% python3 -q
>>> import numpy as np
>>> from numpy import linalg as LA
>>> np.set_printoptions(suppress=True, linewidth=200)
>>> X = np.array([[2, 1, 0, 1, 2, 2, 0],
...     [-2, -1, 0, -2, 2, -2, 0],
...     [2, -2, -1, 0, -2, 0, -2],
...     [1, -2, 1, 2, 0, 2, 2],
...     [2, 1, -2, 0, -2, 0, -4],
...     [-2, 2, -2, -2, -2, 0, -4]])
>>> blk = np.stack([X, -2 * X, X[::-1]])
>>> LA.matrix_rank(blk)
array([6, 6, 6])
>>> np.round(LA.norm(blk, axis=(1, 2)), 3)
array([11.446, 22.891, 11.446])
>>> rng = np.random.default_rng(599987)
>>> B = X + rng.integers(-2, 3, (6, 5)) @ rng.integers(-2, 3, (5, 7))
>>> B
array([[  3,   8,   9,   0,   2,  12,   0],
       [  0,  -3,   2,   1,   6,   7,  -6],
       [  5,  -8,  -3,   4,   3,   4,  -8],
       [  1,  -3,   0,   2,  -8, -14,   8],
       [  3,   1,  -4,   6,   6,  -1,  -8],
       [  3,  -6,  -6,   0,   2,  -2,  -6]])
>>> B - X
array([[  1,   7,   9,  -1,   0,  10,   0],
       [  2,  -2,   2,   3,   4,   9,  -6],
       [  3,  -6,  -2,   4,   5,   4,  -6],
       [  0,  -1,  -1,   0,  -8, -16,   6],
       [  1,   0,  -2,   6,   8,  -1,  -4],
       [  5,  -8,  -4,   2,   4,  -2,  -2]])
>>> LA.matrix_rank(B - X, tol=1e-8)
np.int64(5)
>>> gram = B.T @ B
>>> LA.matrix_rank(gram)
np.int64(6)
>>> np.trace(gram), (B ** 2).sum()
(np.int64(1266), np.int64(1266))
>>> np.round(LA.eigvalsh(gram)[::-1], 3) + 0
array([665.954, 453.406,  70.195,  57.228,  15.757,   3.46 ,   0.   ])
>>> J = np.load("sample14.npy")
>>> J
array([[1.   , 0.2  , 0.04 , 0.008, 0.002, 0.   ],
       [0.2  , 1.   , 0.2  , 0.04 , 0.008, 0.002],
       [0.04 , 0.2  , 1.   , 0.2  , 0.04 , 0.008],
       [0.008, 0.04 , 0.2  , 1.   , 0.2  , 0.04 ],
       [0.002, 0.008, 0.04 , 0.2  , 1.   , 0.2  ],
       [0.   , 0.002, 0.008, 0.04 , 0.2  , 1.   ]])
>>> idx = rng.permutation(6)
>>> idx
array([4, 5, 2, 3, 1, 0])
>>> B = J[idx][:, idx]
>>> np.diag(B)
array([1., 1., 1., 1., 1., 1.])
>>> B
array([[1.   , 0.2  , 0.04 , 0.2  , 0.008, 0.002],
       [0.2  , 1.   , 0.008, 0.04 , 0.002, 0.   ],
       [0.04 , 0.008, 1.   , 0.2  , 0.2  , 0.04 ],
       [0.2  , 0.04 , 0.2  , 1.   , 0.04 , 0.008],
       [0.008, 0.002, 0.2  , 0.04 , 1.   , 0.2  ],
       [0.002, 0.   , 0.04 , 0.008, 0.2  , 1.   ]])
>>> round(float(LA.det(B)), 3), round(float(LA.det(J[idx])), 3)
(0.815, -0.815)
>>> np.trace(B)
np.float64(6.0)
>>> np.allclose(B, J)
False
>>> vec = np.array([-2, -1, -1, -1, 1, 0])
>>> h = np.maximum(J @ vec, 0)
>>> np.flatnonzero(h > 1e-9)
array([4, 5])
>>> np.round(np.maximum(J @ (3 * vec), 0), 3)
array([0.   , 0.   , 0.   , 0.   , 2.244, 0.45 ])
>>> J * (h > 1e-9)[:, None]
array([[0.   , 0.   , 0.   , 0.   , 0.   , 0.   ],
       [0.   , 0.   , 0.   , 0.   , 0.   , 0.   ],
       [0.   , 0.   , 0.   , 0.   , 0.   , 0.   ],
       [0.   , 0.   , 0.   , 0.   , 0.   , 0.   ],
       [0.002, 0.008, 0.04 , 0.2  , 1.   , 0.2  ],
       [0.   , 0.002, 0.008, 0.04 , 0.2  , 1.   ]])
>>> np.round(np.maximum(J @ vec, 0) - np.maximum(-J @ vec, 0), 3)
array([-2.246, -1.632, -1.44 , -1.056,  0.748,  0.15 ])
>>> h
array([0.   , 0.   , 0.   , 0.   , 0.748, 0.15 ])
>>> def softmax(z):
...     e = np.exp(z - z.max(axis=-1, keepdims=True))
...     return e / e.sum(axis=-1, keepdims=True)
... 
>>> np.round(softmax(10 * J[0]), 3) + 0
array([0.999, 0.   , 0.   , 0.   , 0.   , 0.   ])
>>> np.round(softmax(J[0] + -1), 3)
array([0.34 , 0.153, 0.13 , 0.126, 0.125, 0.125])
>>> S = J @ J.T / np.sqrt(6)
>>> softmax(S).round(6).argmax(axis=1)
array([0, 1, 2, 3, 4, 5])
>>> np.round(softmax(S)[0] @ J, 3)
array([0.268, 0.258, 0.236, 0.225, 0.215, 0.185])
>>> np.round(softmax(S), 3)
array([[0.226, 0.174, 0.155, 0.149, 0.148, 0.148],
       [0.169, 0.222, 0.17 , 0.15 , 0.145, 0.144],
       [0.149, 0.168, 0.221, 0.168, 0.149, 0.144],
       [0.144, 0.149, 0.168, 0.221, 0.168, 0.149],
       [0.144, 0.145, 0.15 , 0.17 , 0.222, 0.169],
       [0.148, 0.148, 0.149, 0.155, 0.174, 0.226]])
>>> K = np.array([[9, 9, -1, 9, 5, -4],
...     [5, 3, -8, 0, 7, 5],
...     [1, -1, 6, -3, 1, -9],
...     [6, 9, -8, 5, -2, 1]])
>>> K
array([[ 9,  9, -1,  9,  5, -4],
       [ 5,  3, -8,  0,  7,  5],
       [ 1, -1,  6, -3,  1, -9],
       [ 6,  9, -8,  5, -2,  1]])
>>> W1 = np.array([[-1, 0, 0, 0, -2],
...     [-2, 0, 0, 0, 2],
...     [0, -1, 2, 1, 0],
...     [-2, -1, 0, 0, -1],
...     [2, -1, 0, -1, 1],
...     [-1, -2, -2, 2, 2]])
>>> coef = np.array([-1, -1, 0, -3, 3])
>>> act = np.maximum(K @ W1 + coef, 0)
>>> act
array([[ 0,  0,  6,  0,  0],
       [ 0,  0,  0,  0, 16],
       [17, 13, 30,  0,  0],
       [ 0,  2,  0,  0,  4]])
>>> (act > 0).mean(axis=0)
array([0.25, 0.5 , 0.5 , 0.  , 0.5 ])
>>> W2 = np.array([[1, 3, 9], [8, 5, 5], [7, 9, 8], [4, 9, 2], [6, 1, 1]])
>>> (act @ W2).round(6).argmax(axis=1)
array([1, 0, 2, 0])
